In [1]: import numpy as np

In [2]: np.set_printoptions(suppress=True, linewidth=200)

In [3]: def rnd(a):
   ...:     return np.round(a, 2) + 0
   ...: 

In [4]: W0 = np.load("m.npy")

In [5]: W0
Out[5]: 
array([[ 0., -2.],
       [-2.,  0.]])

In [6]: x0 = np.array([-1, -2])

In [7]: rhs = W0 @ x0

In [8]: rhs
Out[8]: array([4., 2.])

In [9]: rnd(np.linalg.solve(W0, 3 * rhs))
Out[9]: array([-3., -6.])

In [10]: ev, evecs = np.linalg.eigh(W0)

In [11]: rnd(np.linalg.eigvalsh(W0 @ W0))
Out[11]: array([4., 4.])

In [12]: rnd(evecs.T @ W0 @ evecs)
Out[12]: 
array([[-2.,  0.],
       [ 0.,  2.]])

In [13]: rnd(np.linalg.svd(W0, compute_uv=False))
Out[13]: array([2., 2.])

In [14]: rng = np.random.default_rng(458783)

In [15]: lab = rng.permutation(2)

In [16]: lab
Out[16]: array([1, 0])

In [17]: B = W0[lab][:, lab]

In [18]: rnd(np.sort(np.abs(np.linalg.eigvals(B))))
Out[18]: array([2., 2.])

In [19]: B
Out[19]: 
array([[ 0., -2.],
       [-2.,  0.]])

In [20]: np.allclose(B, W0)
Out[20]: True

In [21]: mat = np.load("block3.npy")

In [22]: mat
Out[22]: 
array([[0, 1, 1],
       [1, 0, 1],
       [1, 1, 0]])

In [23]: ev, evecs = np.linalg.eig(mat)

In [24]: rnd(np.prod(ev))
Out[24]: np.float64(2.0)

In [25]: rnd(mat @ evecs[:, 0] - ev[0] * evecs[:, 0])
Out[25]: array([0., 0., 0.])

In [26]: hat = np.triu(np.array([[3, 2, 0], [1, 2, -3], [2, -2, -3]]), 1) + np.eye(3)

In [27]: B = hat @ mat @ np.linalg.inv(hat)

In [28]: hat @ mat - mat @ hat
Out[28]: 
array([[ 2.,  0.,  5.],
       [-3., -5.,  0.],
       [ 0., -2.,  3.]])

In [29]: ev, evecs = np.linalg.eigh(mat)

In [30]: rnd(evecs @ np.diag(ev) @ evecs.T)
Out[30]: 
array([[0., 1., 1.],
       [1., 0., 1.],
       [1., 1., 0.]])

In [31]: ev.sum(), np.trace(mat)
Out[31]: (np.float64(0.0), np.int64(0))

In [32]: np.abs(evecs[:, -1]).round(6).argmax()
Out[32]: np.int64(0)

In [33]: rnd(np.linalg.eigvalsh(mat @ mat))
Out[33]: array([1., 1., 4.])

In [34]: rnd(np.abs(evecs[:, -1]))
Out[34]: array([0.58, 0.58, 0.58])

In [35]: np.unique(ev.round(6) + 0, return_counts=True)[1]
Out[35]: array([2, 1])

In [36]: F = np.load("sample2.npy")

In [37]: rnd(F)
Out[37]: 
array([[ 0.33, -0.67,  0.67],
       [-0.67,  0.33,  0.67],
       [ 0.67,  0.67,  0.33]])

In [38]: # keeps lengths

In [39]: hat = np.triu(np.array([[1, -2], [-1, -2]]), 1) + np.eye(2)

In [40]: B = hat @ W0 @ np.linalg.inv(hat)

In [41]: rnd(np.linalg.det(B))
Out[41]: np.float64(-4.0)

In [42]: hat @ W0 - W0 @ hat
Out[42]: 
array([[ 4.,  0.],
       [ 0., -4.]])

In [43]: B
Out[43]: 
array([[ 4.,  6.],
       [-2., -4.]])

In [44]: np.trace(B), np.trace(W0)
Out[44]: (np.float64(0.0), np.float64(0.0))

In [45]: ev, evecs = np.linalg.eigh(F)

In [46]: rnd(evecs.T @ F @ evecs)
Out[46]: 
array([[-1.,  0.,  0.],
       [ 0.,  1.,  0.],
       [ 0.,  0.,  1.]])

In [47]: lab = rng.permutation(3)

In [48]: lab
Out[48]: array([2, 1, 0])

In [49]: B = F[lab][:, lab]

In [50]: rnd(np.linalg.det(B)), rnd(np.linalg.det(F[lab]))
Out[50]: (np.float64(-1.0), np.float64(1.0))

In [51]: np.allclose(B, F)
Out[51]: False

In [52]: rnd(B)
Out[52]: 
array([[ 0.33,  0.67,  0.67],
       [ 0.67,  0.33, -0.67],
       [ 0.67, -0.67,  0.33]])

In [53]: Q, evecs = np.linalg.qr(F[:, :1])[0], np.linalg.qr(F[:, 1:])[0]

In [54]: sig = np.linalg.svd(Q.T @ evecs, compute_uv=False)

In [55]: np.degrees(np.arccos(sig.clip(0, 1)))
Out[55]: array([90.])

In [56]: rnd(sig)
Out[56]: array([0.])

In [57]: W0[0] @ W0[1]
Out[57]: np.float64(0.0)

In [58]: np.linalg.norm(W0, axis=1).argmax()
Out[58]: np.int64(0)

In [59]: rnd(np.linalg.norm(W0) ** 2 / np.linalg.norm(W0, 2) ** 2)
Out[59]: np.float64(2.0)

In [60]: X = np.diag(3 * np.array([2, 0, -1])) + np.array([[0, 1, 0], [-1, -1, 1], [-1, -1, 0]])

In [61]: X
Out[61]: 
array([[ 6,  1,  0],
       [-1, -1,  1],
       [-1, -1, -3]])

In [62]: x0 = np.array([-3, -3, -1])

In [63]: h1 = np.maximum(X @ x0, 0)

In [64]: np.flatnonzero(h1 > 1e-9)
Out[64]: array([1, 2])

In [65]: np.maximum(X @ x0, 0) - np.maximum(-X @ x0, 0)
Out[65]: array([-21,   5,   9])

In [66]: Q, r_ = np.linalg.qr(X)

In [67]: rnd(Q @ r_)
Out[67]: 
array([[ 6.,  1.,  0.],
       [-1., -1.,  1.],
       [-1., -1., -3.]])

In [68]: rnd(abs(r_[0, 0])), rnd(np.linalg.norm(X[:, 0]))
Out[68]: (np.float64(6.16), np.float64(6.16))

In [69]: np.trace(Q @ Q.T)
Out[69]: np.float64(3.0)

In [70]: rnd(np.abs(np.diag(r_)))
Out[70]: array([6.16, 1.15, 2.83])

In [71]: E = np.array([[0, 0, 0, 1], [0, 3, -2, 0], [0, 0, 2, 0], [0, 0, 0, 0]])

In [72]: # triangular: eigenvalues sit on the diagonal

In [73]: np.flatnonzero(np.linalg.matrix_power((E != 0) + (E.T != 0) + np.eye(4), 4)[0])
Out[73]: array([0, 3])

In [74]: rnd(np.linalg.det(E))
Out[74]: np.float64(0.0)

In [75]: rnd(np.sort(np.linalg.eigvals(E).real))
Out[75]: array([0., 0., 2., 3.])

In [76]: (E != 0).astype(int)
Out[76]: 
array([[0, 0, 0, 1],
       [0, 1, 1, 0],
       [0, 0, 1, 0],
       [0, 0, 0, 0]])

In [77]: f = np.array([-2, 2, 1, 3])

In [78]: data = np.array([np.roll(f, i) for i in range(4)])

In [79]: data
Out[79]: 
array([[-2,  2,  1,  3],
       [ 3, -2,  2,  1],
       [ 1,  3, -2,  2],
       [ 2,  1,  3, -2]])

In [80]: def softmax(z):
    ...:     e = np.exp(z - z.max(axis=-1, keepdims=True))
    ...:     return e / e.sum(axis=-1, keepdims=True)
    ...: 

In [81]: rnd(softmax(data[0] + 2))
Out[81]: array([0.  , 0.24, 0.09, 0.66])

In [82]: scores = data @ data.T / np.sqrt(4)

In [83]: rnd(softmax(scores)[0] @ data)
Out[83]: array([-1.98,  2.01,  0.98,  2.99])

In [84]: softmax(scores).round(6).argmax(axis=1)
Out[84]: array([0, 1, 2, 3])

In [85]: feats = np.load("data.npy")

In [86]: feats
Out[86]: 
array([[ -2,  -2,  -2],
       [ -1,  -1,  -2],
       [ -2,  -2,   0],
       [  0,  -2,   0],
       [ -1,  -4,  -2],
       [  0,  -3,   0],
       [ -1,  -3,  -2],
       [ -3,  -5,  -2],
       [ -2,  -6,  -4],
       [ -1,  -8,  -4],
       [  0,  -6,  -6],
       [  1,  -5,  -4],
       [  0,  -6,  -6],
       [ -2,  -8,  -6],
       [  0,  -8,  -6],
       [ -2, -10,  -8],
       [ -2,  -9,  -9],
       [ -3, -11,  -9],
       [ -2, -11, -11],
       [ -3, -12, -10],
       [ -4, -11,  -8],
       [ -2, -12,  -7],
       [ -2, -12,  -6],
       [ -2, -13,  -4]])

In [87]: hat = feats @ np.linalg.solve(feats.T @ feats, feats.T)

In [88]: rnd(np.linalg.eigvalsh(hat))
Out[88]: array([0., 0., 0., 0., 0., 0., 0., 0., 0., 0., 0., 0., 0., 0., 0., 0., 0., 0., 0., 0., 0., 1., 1., 1.])

In [89]: Xc = (feats - feats.mean(axis=0)) / feats.std(axis=0)

In [90]: np.argwhere(np.abs(Xc) > 2)
Out[90]: 
array([[11,  0],
       [20,  0]])

In [91]: coef = np.linalg.lstsq(np.delete(Xc, 0, axis=1), Xc[:, 0])[0]

In [92]: rnd(1 - np.var(Xc[:, 0] - np.delete(Xc, 0, axis=1) @ coef))
Out[92]: np.float64(0.25)

In [93]: np.count_nonzero(feats)
Out[93]: np.int64(64)

In [94]: rnd(np.linalg.svd(feats, compute_uv=False))
Out[94]: array([48.73,  7.39,  4.98])

In [95]: np.unravel_index(np.abs(feats).argmax(), feats.shape)
Out[95]: (np.int64(23), np.int64(1))

In [96]: feats - feats[0]
Out[96]: 
array([[  0,   0,   0],
       [  1,   1,   0],
       [  0,   0,   2],
       [  2,   0,   2],
       [  1,  -2,   0],
       [  2,  -1,   2],
       [  1,  -1,   0],
       [ -1,  -3,   0],
       [  0,  -4,  -2],
       [  1,  -6,  -2],
       [  2,  -4,  -4],
       [  3,  -3,  -2],
       [  2,  -4,  -4],
       [  0,  -6,  -4],
       [  2,  -6,  -4],
       [  0,  -8,  -6],
       [  0,  -7,  -7],
       [ -1,  -9,  -7],
       [  0,  -9,  -9],
       [ -1, -10,  -8],
       [ -2,  -9,  -6],
       [  0, -10,  -5],
       [  0, -10,  -4],
       [  0, -11,  -2]])

In [97]: np.abs(feats).max()
Out[97]: np.int64(13)

In [98]: np.linalg.matrix_rank(feats)
Out[98]: np.int64(3)

In [99]: feats[24]
Traceback (most recent call last):
  Cell In[99], line 1
    feats[24]
IndexError: index 24 is out of bounds for axis 0 with size 24


In [100]: B = np.c_[feats[:, :1] @ np.array([[0]]), np.array([2, 2, 1, 0, 3, 2, 1, 4, 3, 3, 3, 3, 4, 0, 1, 1, 5, 3, 3, 0, 2, 3, 2, 5])]

In [101]: B
Out[101]: 
array([[0, 2],
       [0, 2],
       [0, 1],
       [0, 0],
       [0, 3],
       [0, 2],
       [0, 1],
       [0, 4],
       [0, 3],
       [0, 3],
       [0, 3],
       [0, 3],
       [0, 4],
       [0, 0],
       [0, 1],
       [0, 1],
       [0, 5],
       [0, 3],
       [0, 3],
       [0, 0],
       [0, 2],
       [0, 3],
       [0, 2],
       [0, 5]])

In [102]: np.linalg.matrix_rank(B)
Out[102]: np.int64(1)

In [103]: rnd(np.linalg.lstsq(feats, B[:, 0])[0])
Out[103]: array([0., 0., 0.])

In [104]: np.linalg.matrix_rank(np.c_[feats, B])
Out[104]: np.int64(4)

In [105]: J = np.loadtxt("mat.csv", delimiter=",")

In [106]: rnd(J)
Out[106]: 
array([[-0.09, -1.97,  0.31],
       [ 0.86,  0.24,  1.79],
       [-1.8 ,  0.21,  0.84]])

In [107]: rank = np.linalg.matrix_rank(E)

In [108]: rank
Out[108]: np.int64(3)

In [109]: null = np.linalg.svd(E)[2][rank:].T

In [110]: null @ null.T
Out[110]: 
array([[1., 0., 0., 0.],
       [0., 0., 0., 0.],
       [0., 0., 0., 0.],
       [0., 0., 0., 0.]])

In [111]: null[:, 0] / null[np.abs(null[:, 0]).round(6).argmax(), 0]
Out[111]: array([ 1., -0., -0., -0.])

In [112]: [int(np.linalg.matrix_rank(E[:i])) for i in range(1, len(E) + 1)]
Out[112]: [1, 2, 3, 3]

In [113]: np.allclose(E @ null, 0)
Out[113]: True
